In [1]: import numpy as np

In [2]: np.set_printoptions(suppress=True, linewidth=100)

In [3]: def rd(a):
   ...:     return np.round(a, 1) + 0
   ...: 

In [4]: E = np.load("test17.npy")

In [5]: E
Out[5]: 
array([[-1., -2., -2.,  0.,  0.],
       [-2., -1., -2.,  0.,  0.],
       [-2., -2., -1.,  0.,  0.],
       [ 0.,  0.,  0., -1., -2.],
       [ 0.,  0.,  0., -2., -1.]])

In [6]: # splits into 2 blocks

In [7]: vec = np.array([-3, 2, 2, -1, -2])

In [8]: y = E @ vec

In [9]: coef, lr = np.zeros(5), 1 / np.linalg.norm(E, 2) ** 2

In [10]: for i in range(15):
    ...:     coef -= lr * E.T @ (E @ coef - y)
    ...:     if i % 5 == 0: print(i, round(np.linalg.norm(E @ coef - y), 1))
    ...: 
0 5.7
5 3.3
10 2.6

In [11]: rd(np.linalg.cond(E))
Out[11]: np.float64(5.0)

In [12]: rd(coef)
Out[12]: array([-1.2,  1.1,  1.1, -1.3, -1.7])

In [13]: rng = np.random.default_rng(8238)

In [14]: lab = rng.permutation(5)

In [15]: lab
Out[15]: array([1, 0, 3, 2, 4])

In [16]: out = E[lab][:, lab]

In [17]: np.trace(out)
Out[17]: np.float64(-5.0)

In [18]: out = E / np.sqrt((E ** 2).mean(axis=1, keepdims=True))

In [19]: rd(np.linalg.norm(out, axis=1))
Out[19]: array([2.2, 2.2, 2.2, 2.2, 2.2])

In [20]: E - E.mean(axis=1, keepdims=True)
Out[20]: 
array([[ 0. , -1. , -1. ,  1. ,  1. ],
       [-1. ,  0. , -1. ,  1. ,  1. ],
       [-1. , -1. ,  0. ,  1. ,  1. ],
       [ 0.6,  0.6,  0.6, -0.4, -1.4],
       [ 0.6,  0.6,  0.6, -1.4, -0.4]])

In [21]: (np.linalg.matrix_power((E != 0) + (E.T != 0) + np.eye(5), 5) > 0).astype(int)
Out[21]: 
array([[1, 1, 1, 0, 0],
       [1, 1, 1, 0, 0],
       [1, 1, 1, 0, 0],
       [0, 0, 0, 1, 1],
       [0, 0, 0, 1, 1]])

In [22]: rd(np.sort(np.linalg.eigvals(E).real))
Out[22]: array([-5., -3.,  1.,  1.,  1.])

In [23]: E @ E
Out[23]: 
array([[9., 8., 8., 0., 0.],
       [8., 9., 8., 0., 0.],
       [8., 8., 9., 0., 0.],
       [0., 0., 0., 5., 4.],
       [0., 0., 0., 4., 5.]])

In [24]: rd(np.linalg.det(E))
Out[24]: np.float64(15.0)

In [25]: np.flatnonzero(np.linalg.matrix_power((E != 0) + (E.T != 0) + np.eye(5), 5)[4])
Out[25]: array([3, 4])

In [26]: G = E.T @ E

In [27]: G
Out[27]: 
array([[9., 8., 8., 0., 0.],
       [8., 9., 8., 0., 0.],
       [8., 8., 9., 0., 0.],
       [0., 0., 0., 5., 4.],
       [0., 0., 0., 4., 5.]])

In [28]: (E @ E.T).shape
Out[28]: (5, 5)

In [29]: np.allclose(G, G.T)
Out[29]: True

In [30]: np.trace(G), (E ** 2).sum()
Out[30]: (np.float64(37.0), np.float64(37.0))

In [31]: out = np.array([[4, -4, -3, 1, -5, 3, 1],
    ...:     [2, 5, 5, 5, -3, -4, -2],
    ...:     [-5, -2, -3, 4, -2, 0, 5],
    ...:     [3, 1, 0, 4, 4, 3, -4],
    ...:     [-3, 0, 4, -5, -3, -5, 0],
    ...:     [3, 4, 1, -4, -4, -4, 5],
    ...:     [2, 3, 5, -4, 5, -3, 2]])

In [32]: X = out + out.T

In [33]: X
Out[33]: 
array([[ 8, -2, -8,  4, -8,  6,  3],
       [-2, 10,  3,  6, -3,  0,  1],
       [-8,  3, -6,  4,  2,  1, 10],
       [ 4,  6,  4,  8, -1, -1, -8],
       [-8, -3,  2, -1, -6, -9,  5],
       [ 6,  0,  1, -1, -9, -8,  2],
       [ 3,  1, 10, -8,  5,  2,  4]])

In [34]: # symmetric, so the eigenvalues are real

In [35]: blk = np.stack([X, 3 * X, X[::-1]])

In [36]: blk.shape
Out[36]: (3, 7, 7)

In [37]: np.linalg.matrix_rank(blk.reshape(3, -1))
Out[37]: np.int64(2)

In [38]: (blk @ X.T).shape
Out[38]: (3, 7, 7)

In [39]: np.linalg.matrix_rank(blk)
Out[39]: array([7, 7, 7])
